% ipython --no-banner

In [1]: import numpy as np

In [2]: np.set_printoptions(precision=2, suppress=True, linewidth=100)

In [3]: def rnd(a):
   ...:     return np.round(a, 2) + 0
   ...: 

In [4]: mat = np.loadtxt("run16.csv", delimiter=",")

In [5]: print(rnd(mat))
[[ 0.15  0.15  0.07 -0.09  0.16  0.18  0.02 -0.04  0.05 -0.17]
 [ 0.15  0.39  0.01 -0.32 -0.14  0.21  0.1   0.12  0.08 -0.13]
 [ 0.07  0.01  0.92  0.09  0.07  0.06  0.19  0.09 -0.02  0.11]
 [-0.09 -0.32  0.09  0.45  0.06  0.03 -0.16 -0.01 -0.31 -0.06]
 [ 0.16 -0.14  0.07  0.06  0.68 -0.08  0.   -0.23  0.2  -0.26]
 [ 0.18  0.21  0.06  0.03 -0.08  0.72 -0.14 -0.26 -0.17 -0.02]
 [ 0.02  0.1   0.19 -0.16  0.   -0.14  0.14  0.11  0.14  0.03]
 [-0.04  0.12  0.09 -0.01 -0.23 -0.26  0.11  0.51 -0.15 -0.27]
 [ 0.05  0.08 -0.02 -0.31  0.2  -0.17  0.14 -0.15  0.38  0.14]
 [-0.17 -0.13  0.11 -0.06 -0.26 -0.02  0.03 -0.27  0.14  0.66]]

In [6]: rng = np.random.default_rng(23)

In [7]: other = mat + rng.integers(-2, 3, (10, 5)) @ rng.integers(-2, 3, (5, 10))

In [8]: print(rnd(other))
[[  0.15   6.15   3.07  -5.09  -2.84   6.18   2.02   1.96   6.05  -0.17]
 [  0.15   7.39   2.01   6.68  -4.14  -1.79  -1.9   -3.88  -7.92  -6.13]
 [ -1.93   0.01   2.92   7.09   0.07   0.06  -9.81   7.09   3.98  -0.89]
 [  1.91  -2.32   0.09  -9.55   2.06   1.03   8.84  -4.01  -0.31   0.94]
 [ -1.84  -4.14   0.07   2.06   2.68  -3.08  -3.     1.77   0.2   -1.26]
 [  6.18  -2.79   6.06  -4.97   5.92  -2.28   1.86  -4.26  -6.17  -6.02]
 [  8.02   3.1    4.19  -3.16   2.     1.86   2.14  -3.89  -3.86  -1.97]
 [ -0.04  -7.88  -0.91   0.99   4.77  -8.26   1.11  -3.49  -8.15  -3.27]
 [  8.05  -0.92   1.98  -7.31   4.2    1.83   5.14  -4.15  -1.62   1.14]
 [-12.17   1.87  -1.89   5.94  -6.26  -4.02  -1.97   1.73   0.14  -3.34]]

In [9]: print(np.linalg.matrix_rank(other - mat, tol=1e-8))
5

In [10]: print(np.argsort(-np.linalg.norm(other, axis=0).round(6), kind="stable")[:3])
[3 0 8]

In [11]: print([round(float(x), 2) for x in np.linalg.svd(other, compute_uv=False)[:3]])
[30.46, 22.17, 16.9]

In [12]: K = np.loadtxt("arr.csv", delimiter=",")

In [13]: print(K)
[[-0.2 -1.  -0.2 -1.1 -1.1  0.6  0.6  1.   0.9 -1.3]
 [ 1.3  1.4 -1.1  0.1  0.6  0.  -1.1  1.2  0.6 -0.2]
 [ 1.2  0.5 -0.7  0.3  0.6 -0.1 -0.4 -0.2  0.5 -0.4]
 [-1.2  0.7 -3.   1.3 -1.1 -0.2  0.4 -1.   1.4 -0.5]
 [ 0.3 -0.4 -0.8 -1.4 -0.6 -0.6 -0.3 -1.3  1.  -0.5]
 [-1.2 -1.2  0.1  0.1 -0.3  1.1 -0.1  0.7  0.4  2. ]]

In [14]: u = np.array([1, 5, 7])

In [15]: print(rnd(np.convolve(K[1], u)))
[ 1.3  7.9 15.   4.4 -6.6  3.7  3.1 -4.3 -1.1 11.2  3.2 -1.4]

In [16]: print(rnd(np.cross(K[1, :3], K[5, :3])))
[-1.18  1.19  0.12]

In [17]: def softmax(z):
    ...:     e = np.exp(z - z.max(axis=-1, keepdims=True))
    ...:     return e / e.sum(axis=-1, keepdims=True)
    ...: 

In [18]: print(rnd(softmax(K[3] + 5)))
[0.02 0.15 0.   0.27 0.02 0.06 0.11 0.03 0.3  0.04]

In [19]: print(rnd(softmax(10 * K[3])))
[0.   0.   0.   0.27 0.   0.   0.   0.   0.73 0.  ]

In [20]: print(rnd(softmax(K).sum(axis=1)))
[1. 1. 1. 1. 1. 1.]

In [21]: print(rnd(softmax(K[3])))
[0.02 0.15 0.   0.27 0.02 0.06 0.11 0.03 0.3  0.04]

In [22]: S = K @ K.T / np.sqrt(10)

In [23]: print(rnd(softmax(S + np.triu(np.full(S.shape, -np.inf), 1))))
[[1.   0.   0.   0.   0.   0.  ]
 [0.05 0.95 0.   0.   0.   0.  ]
 [0.1  0.5  0.4  0.   0.   0.  ]
 [0.01 0.01 0.01 0.98 0.   0.  ]
 [0.14 0.06 0.09 0.2  0.52 0.  ]
 [0.06 0.02 0.02 0.04 0.03 0.83]]

In [24]: print(rnd(softmax(S)[3] @ K))
[-1.14  0.67 -2.92  1.23 -1.07 -0.19  0.37 -0.97  1.38 -0.49]

In [25]: print(rnd(softmax(S)))
[[0.65 0.04 0.04 0.08 0.12 0.07]
 [0.04 0.65 0.17 0.08 0.04 0.02]
 [0.07 0.34 0.27 0.16 0.13 0.04]
 [0.01 0.01 0.01 0.96 0.01 0.  ]
 [0.13 0.06 0.09 0.19 0.5  0.03]
 [0.06 0.02 0.02 0.04 0.03 0.83]]

In [26]: F = np.loadtxt("mat.csv", delimiter=",")

In [27]: print(F)
[[-1.  0.  0.  0.  0.  0.  0.]
 [ 0.  2.  0.  0.  0.  0.  0.]
 [ 0.  0.  3.  0.  0.  0.  0.]
 [ 0.  0.  0. -1.  0.  0.  0.]
 [ 0.  0.  0.  0.  4.  0.  0.]
 [ 0.  0.  0.  0.  0. -4.  0.]
 [ 0.  0.  0.  0.  0.  0.  2.]]

In [28]: # triangular, det is the product of the diagonal

In [29]: print(rnd(np.linalg.det(F)))
-192.0

In [30]: print(rnd(np.sort(np.linalg.eigvals(F).real)))
[-4. -1. -1.  2.  2.  3.  4.]

In [31]: print((np.linalg.matrix_power((F != 0) + (F.T != 0) + np.eye(7), 7) > 0).astype(int))
[[1 0 0 0 0 0 0]
 [0 1 0 0 0 0 0]
 [0 0 1 0 0 0 0]
 [0 0 0 1 0 0 0]
 [0 0 0 0 1 0 0]
 [0 0 0 0 0 1 0]
 [0 0 0 0 0 0 1]]

In [32]: print(np.flatnonzero(np.linalg.matrix_power((F != 0) + (F.T != 0) + np.eye(7), 7)[1]))
[1]

In [33]: print(rnd(np.abs(np.linalg.eigvals(F)).max()))
4.0

In [34]: assert F == F.T
Traceback (most recent call last):
  Cell In[34], line 1
    assert F == F.T
ValueError: The truth value of an array with more than one element is ambiguous. Use a.any() or a.all()


In [35]: print(np.allclose(F, F.T))
True

In [36]: np.linalg.determinant(F)
Traceback (most recent call last):
  Cell In[36], line 1
    np.linalg.determinant(F)
AttributeError: module 'numpy.linalg' has no attribute 'determinant'


In [37]: print(rnd(np.linalg.det(F)))
-192.0

In [38]: print(np.trace(F))
5.0

In [39]: w, V = np.linalg.eigh(F)

In [40]: print(rnd(np.linalg.eigvalsh(F @ F)))
[ 1.  1.  4.  4.  9. 16. 16.]

In [41]: print(V.T @ F @ V)
[[-4.  0.  0.  0.  0.  0.  0.]
 [ 0. -1.  0.  0.  0.  0.  0.]
 [ 0.  0. -1.  0.  0.  0.  0.]
 [ 0.  0.  0.  2.  0.  0.  0.]
 [ 0.  0.  0.  0.  2.  0.  0.]
 [ 0.  0.  0.  0.  0.  3.  0.]
 [ 0.  0.  0.  0.  0.  0.  4.]]

In [42]: print((w > 1e-8).sum(), (w < -1e-8).sum())
4 3

In [43]: print(w.sum(), np.trace(F))
5.0 5.0

In [44]: print(np.abs(V[:, -1]))
[0. 0. 0. 0. 1. 0. 0.]

In [45]: print(rnd(np.linalg.eigvalsh(F + 5 * np.eye(7))))
[1. 4. 4. 7. 7. 8. 9.]

In [46]: feats = np.loadtxt("x.csv", delimiter=",")

In [47]: print(feats)
[[1. 1. 0. 2. 0. 0. 1. 1. 0. 2.]
 [0. 0. 1. 2. 1. 2. 2. 0. 1. 1.]
 [0. 0. 0. 2. 1. 1. 2. 2. 2. 2.]
 [1. 2. 0. 1. 1. 2. 1. 1. 1. 2.]
 [1. 2. 1. 1. 2. 2. 0. 1. 0. 1.]
 [1. 0. 2. 1. 2. 2. 0. 0. 1. 2.]
 [0. 1. 2. 1. 2. 1. 0. 2. 2. 2.]
 [2. 1. 2. 1. 2. 0. 0. 2. 1. 1.]
 [2. 1. 2. 0. 0. 1. 0. 0. 1. 0.]
 [0. 0. 1. 1. 2. 1. 1. 0. 0. 2.]]

In [48]: print((feats - feats.T) / 2)
[[ 0.   0.5  0.   0.5 -0.5 -0.5  0.5 -0.5 -1.   1. ]
 [-0.5  0.   0.5  0.  -0.5  1.   0.5 -0.5  0.   0.5]
 [ 0.  -0.5  0.   1.   0.  -0.5  0.   0.   0.   0.5]
 [-0.5  0.  -1.   0.   0.   0.5  0.   0.   0.5  0.5]
 [ 0.5  0.5  0.   0.   0.   0.  -1.  -0.5  0.  -0.5]
 [ 0.5 -1.   0.5 -0.5  0.   0.  -0.5  0.   0.   0.5]
 [-0.5 -0.5  0.   0.   1.   0.5  0.   1.   1.   0.5]
 [ 0.5  0.5  0.   0.   0.5  0.  -1.   0.   0.5  0.5]
 [ 1.   0.   0.  -0.5  0.   0.  -1.  -0.5  0.   0. ]
 [-1.  -0.5 -0.5 -0.5  0.5 -0.5 -0.5 -0.5  0.   0. ]]

In [49]: print((feats + feats.T) / 2)
[[1.  0.5 0.  1.5 0.5 0.5 0.5 1.5 1.  1. ]
 [0.5 0.  0.5 2.  1.5 1.  1.5 0.5 1.  0.5]
 [0.  0.5 0.  1.  1.  1.5 2.  2.  2.  1.5]
 [1.5 2.  1.  1.  1.  1.5 1.  1.  0.5 1.5]
 [0.5 1.5 1.  1.  2.  2.  1.  1.5 0.  1.5]
 [0.5 1.  1.5 1.5 2.  2.  0.5 0.  1.  1.5]
 [0.5 1.5 2.  1.  1.  0.5 0.  1.  1.  1.5]
 [1.5 0.5 2.  1.  1.5 0.  1.  2.  0.5 0.5]
 [1.  1.  2.  0.5 0.  1.  1.  0.5 1.  0. ]
 [1.  0.5 1.5 1.5 1.5 1.5 1.5 0.5 0.  2. ]]

In [50]: print(rnd(np.sort(np.abs(np.linalg.eigvals(feats)))))
[ 0.67  1.07  1.29  1.29  1.55  1.55  2.16  2.16  2.45 10.37]

In [51]: print(np.allclose(feats, feats.T))
False

In [52]: print(rnd(np.linalg.det(feats)))
339.0

In [53]: print(np.allclose(feats @ feats.T, feats.T @ feats))
False
